% python3 -q
>>> import numpy as np
>>> np.set_printoptions(precision=3, suppress=True, linewidth=160, sign=" ")
>>> rnd = lambda a: np.round(a, 3) + 0
>>> J = np.load("dump.npy")
>>> J
array([[ 3.,  0.,  0.,  2.,  0.],
       [ 0.,  3.,  0.,  0.,  2.],
       [ 0.,  0.,  3.,  0.,  0.],
       [ 2.,  0.,  0.,  3.,  0.],
       [ 0.,  2.,  0.,  0.,  3.]])
>>> # equal to its transpose
>>> evals, vecs = np.linalg.eigh(J)
>>> vec = np.array([0, -3, -2, 5, 2])
>>> rnd(vecs * np.sqrt(evals) @ vecs.T)
array([[ 1.618,  0.   ,  0.   ,  0.618,  0.   ],
       [ 0.   ,  1.618,  0.   ,  0.   ,  0.618],
       [ 0.   ,  0.   ,  1.732,  0.   ,  0.   ],
       [ 0.618,  0.   ,  0.   ,  1.618,  0.   ],
       [ 0.   ,  0.618,  0.   ,  0.   ,  1.618]])
>>> rnd(vecs * np.abs(evals) @ vecs.T)
array([[ 3.,  0.,  0.,  2.,  0.],
       [ 0.,  3.,  0.,  0.,  2.],
       [ 0.,  0.,  3.,  0.,  0.],
       [ 2.,  0.,  0.,  3.,  0.],
       [ 0.,  2.,  0.,  0.,  3.]])
>>> rnd(vec @ J @ vec / (vec @ vec)), rnd(evals[0]), evals[-1]
(np.float64(2.429), np.float64(1.0), np.float64(5.0))
>>> P = np.triu(np.array([[-9, -4, -9, -4, -7],
...     [-9, -3, -8, -7, 5],
...     [7, -2, 7, -3, 9],
...     [7, -8, 1, -8, 1],
...     [2, 4, -4, 7, 7]]), 1) + np.eye(5)
>>> B = P @ J @ np.linalg.inv(P)
>>> P @ J - J @ P
array([[ -8., -14.,   0.,   0., -10.],
       [-14.,  10.,   0.,   0.,   0.],
       [ -6.,  18.,   0.,   0.,   0.],
       [  0.,  10.,  18.,   8.,  14.],
       [  0.,   0.,  16.,  14., -10.]])
>>> np.trace(B), np.trace(J)
(np.float64(15.0), np.float64(15.0))
